% python3 -q
>>> import numpy as np
>>> np.set_printoptions(precision=1, suppress=True, linewidth=200)
>>> M = np.array([[0, 1, 1, 1], [1, 0, 0, 1], [1, 0, 0, 1], [1, 1, 1, 0]])
>>> M
array([[0, 1, 1, 1],
       [1, 0, 0, 1],
       [1, 0, 0, 1],
       [1, 1, 1, 0]])
>>> vals, V = np.linalg.eigh(M)
>>> np.round(np.linalg.svd(M, compute_uv=False), 1) + 0
array([2.6, 1.6, 1. , 0. ])
>>> np.round(vals.sum(), 1), np.trace(M)
(np.float64(0.0), np.int64(0))
>>> np.linalg.eigvalsh(M + 3 * np.eye(4))
array([1.4, 2. , 3. , 5.6])
>>> np.round(V @ np.diag(vals) @ V.T, 1) + 0
array([[0., 1., 1., 1.],
       [1., 0., 0., 1.],
       [1., 0., 0., 1.],
       [1., 1., 1., 0.]])
>>> (vals > 1e-8).sum(), (vals < -1e-8).sum()
(np.int64(1), np.int64(2))
>>> np.abs(V[:, -1]).round(6).argmax()
np.int64(0)
>>> np.unique(vals.round(6) + 0, return_counts=True)[1]
array([1, 1, 1, 1])
>>> np.round(V.T @ V, 1) + 0
array([[1., 0., 0., 0.],
       [0., 1., 0., 0.],
       [0., 0., 1., 0.],
       [0., 0., 0., 1.]])
>>> np.round(np.linalg.eigvalsh(M @ M), 1) + 0
array([0. , 1. , 2.4, 6.6])
>>> vals.round(1) + 0
array([-1.6, -1. ,  0. ,  2.6])
>>> round(np.linalg.eigvals(M).sum().real, 1)
np.float64(0.0)
>>> round(np.linalg.det(2 * M), 1), round(np.linalg.det(M), 1)
(np.float64(0.0), np.float64(0.0))
>>> round(np.linalg.det(M.T), 1)
np.float64(0.0)
>>> np.einsum("ij,ji->", M, M)
np.int64(10)
>>> rng = np.random.default_rng(25818)
>>> m1 = rng.normal(size=(24, 3)) + 10 * np.array([1, -2, 1])
>>> m1
array([[ 10.9, -22.1,  10.2],
       [ 12.2, -17.8,   9.7],
       [  8.8, -19.7,   9.6],
       [  8.7, -18.2,  11.4],
       [ 10.4, -20.6,   9.8],
       [  9.8, -20.3,  10.2],
       [ 10.4, -21.1,  10.9],
       [ 10.7, -19.3,  10. ],
       [ 11.4, -20.1,  10. ],
       [  8.4, -20.9,  11.1],
       [ 10.4, -19.9,  10.1],
       [  9.4, -21.4,  11.3],
       [ 10.7, -19.5,  10.3],
       [  9.4, -18.7,  12.4],
       [  9.6, -22.1,  10.4],
       [  9.3, -19. ,  12.4],
       [ 10.9, -18.6,  10.6],
       [ 11.5, -22. ,  10.3],
       [ 10.5, -21. ,  10.1],
       [ 11.6, -19.7,   7.7],
       [  8.7, -17.6,  10.5],
       [ 11.8, -20.1,  10.4],
       [  9.5, -19.5,  10.9],
       [ 10.4, -20.7,   9.4]])
>>> other = np.c_[m1[:, :1] @ np.array([[-1]]), np.array([2, 1, 0, 1, 1, 0, 3, 2, 3, 1, 2, 1, 2, 3, 2, 3, 2, 2, 2, 2, 0, 1, 1, 3])]
>>> other
array([[-10.9,   2. ],
       [-12.2,   1. ],
       [ -8.8,   0. ],
       [ -8.7,   1. ],
       [-10.4,   1. ],
       [ -9.8,   0. ],
       [-10.4,   3. ],
       [-10.7,   2. ],
       [-11.4,   3. ],
       [ -8.4,   1. ],
       [-10.4,   2. ],
       [ -9.4,   1. ],
       [-10.7,   2. ],
       [ -9.4,   3. ],
       [ -9.6,   2. ],
       [ -9.3,   3. ],
       [-10.9,   2. ],
       [-11.5,   2. ],
       [-10.5,   2. ],
       [-11.6,   2. ],
       [ -8.7,   0. ],
       [-11.8,   1. ],
       [ -9.5,   1. ],
       [-10.4,   3. ]])
>>> np.linalg.matrix_rank(np.c_[m1, other])
np.int64(4)
>>> np.round(np.linalg.norm(other - m1 @ np.linalg.lstsq(m1, other)[0], axis=0), 1) + 0
array([0. , 4.4])
>>> np.round(np.linalg.lstsq(m1, other[:, 0])[0], 1) + 0
array([-1.,  0.,  0.])
>>> q, r_ = np.linalg.qr(m1)
>>> q.shape, r_.shape
((24, 3), (3, 3))
>>> np.trace(q @ q.T)
np.float64(3.0)
>>> np.round(q.T @ q, 1) + 0
array([[1., 0., 0.],
       [0., 1., 0.],
       [0., 0., 1.]])
>>> P = m1 @ np.linalg.solve(m1.T @ m1, m1.T)
>>> np.round(np.linalg.eigvalsh(P), 1) + 0
array([0., 0., 0., 0., 0., 0., 0., 0., 0., 0., 0., 0., 0., 0., 0., 0., 0., 0., 0., 0., 0., 1., 1., 1.])
>>> np.round(np.trace(P), 1)
np.float64(3.0)
>>> np.linalg.matrix_rank(m1, rtol=0.1)
np.int64(1)
>>> np.argsort(-np.linalg.norm(m1, axis=0).round(6), kind="stable")[:3]
array([1, 2, 0])
>>> [round(float(x), 1) for x in np.linalg.svd(m1, compute_uv=False)[:3]]
[121.4, 6.1, 4.6]
>>> round(np.log10(np.linalg.cond(m1)))
1
>>> J = np.load("test19.npy")
>>> J
array([[-1.4,  4.4, -0.1,  8.8],
       [ 6.7, -1.2,  1.2,  7.3],
       [ 2.2, -7.9,  5.4, -2.1],
       [ 8.9,  3.3,  1.8, -2.7],
       [-6.5, -7.2,  0.7,  2.3],
       [-1.3,  4.1,  4.3,  7.9],
       [ 6. , -6.9,  4. ,  0.6],
       [-1.3, -0.1, -2.4,  9.6],
       [-3.8, -8.1,  0.4, -4.5],
       [-3.5,  1. , -5. , -7.9],
       [ 1.4, -9.1,  3.1, -2.5],
       [-8.6, -1.3,  2.2, -4.3],
       [-5. ,  2.9, -3.5,  7.4],
       [ 7.8, -2.2, -0.3,  5.8],
       [ 0.6, -8.2, -5.6,  0. ],
       [ 1.1, -5.9,  1.9, -7.8],
       [-3.3,  3.6,  1.9,  8.5]])
>>> vec = np.array([3, -1, 2, 2])
>>> rhs = J @ vec
>>> np.linalg.lstsq(J, rhs)[0]
array([ 3., -1.,  2.,  2.])
>>> np.round(np.linalg.pinv(J) @ J, 1) + 0
array([[1., 0., 0., 0.],
       [0., 1., 0., 0.],
       [0., 0., 1., 0.],
       [0., 0., 0., 1.]])
>>> np.linalg.solve(J.T @ J, J.T @ rhs)
array([ 3., -1.,  2.,  2.])
>>> rhs = rhs + 0.3 * rng.normal(size=17)
>>> rhs
array([  9.1,  38.6,  20.9,  21.5,  -6.3,  16.5,  34.4,  11. , -11.4, -37. ,  14.8, -28.6, -10.2,  36.8,  -1.4,  -2.9,   7. ])
>>> b, *_ = np.linalg.lstsq(J, rhs)
>>> np.round(J.T @ (rhs - J @ b), 1) + 0
array([0., 0., 0., 0.])
>>> b.round()
array([ 3., -1.,  2.,  2.])
>>> np.round(np.linalg.norm(rhs - J @ b), 1)
np.float64(0.9)
>>> b
array([ 3., -1.,  2.,  2.])
>>> Z = J[[13, 16]].astype(float)
>>> for _ in range(5):
...     labels = np.linalg.norm(J[:, None] - Z, axis=-1).argmin(axis=1)
...     Z = np.array([J[labels == j].mean(axis=0) for j in range(2)])
... 
>>> labels
array([1, 0, 0, 0, 1, 1, 0, 1, 0, 1, 0, 1, 1, 0, 0, 0, 1])
>>> Z
array([[ 3.4, -5.1,  1.3, -0.7],
       [-3.9,  0.9, -0.2,  4. ]])
>>> Z[1] - Z[0]
array([-7.3,  6.1, -1.6,  4.7])
>>> np.bincount(labels)
array([9, 8])
>>> np.abs(Z[1] - Z[0]).argmax()
np.int64(0)
>>> feats = np.loadtxt("x.csv", delimiter=",")
>>> feats
array([[-1.1,  0. ,  0.4,  0.1],
       [ 1.4,  0.8,  0.2, -0.7],
       [ 0.6,  0.6,  1.2, -0.9],
       [ 1.6,  0.1,  0.7, -0.9],
       [-0.8,  2.4,  0.1,  0.8],
       [-1.3, -0.4,  0.2, -1.3],
       [ 2.4,  0.9,  1.8, -1.5],
       [ 0. ,  1.4,  1.2,  0.5],
       [-1.1,  0.7,  0.7,  0.1],
       [-0.8, -1.2, -1.1, -0.9],
       [ 0. , -0.6, -0.1,  1.1],
       [-1.2,  1.3, -0.4, -1.1],
       [-1.2, -0.2,  0.8, -0.2],
       [ 0.2, -0.2,  0.6, -1. ],
       [-0.5, -2.1, -0.2, -0.6],
       [ 1.3,  2.8,  0.1, -1. ],
       [-2.6, -0.6, -0.9,  0.2],
       [ 2.5, -0.5,  0.9,  1.9]])
>>> def softmax(z):
...     e = np.exp(z - z.max(axis=-1, keepdims=True))
...     return e / e.sum(axis=-1, keepdims=True)
... 
>>> softmax(feats).sum(axis=1)
array([1., 1., 1., 1., 1., 1., 1., 1., 1., 1., 1., 1., 1., 1., 1., 1., 1., 1.])
>>> np.round(softmax(feats[16] + -2), 1) + 0
array([0. , 0.2, 0.2, 0.5])
>>> np.round(softmax(feats[16]), 1) + 0
array([0. , 0.2, 0.2, 0.5])
>>> scores = feats @ feats.T / np.sqrt(4)
>>> softmax(scores).round(6).argmax(axis=1)
array([16,  6,  6,  6,  4,  5,  6,  4,  4,  9, 17, 11, 16,  6, 14, 15, 16, 17])
>>> softmax(scores)[16] @ feats
array([-2. , -0.5, -0.6, -0.1])
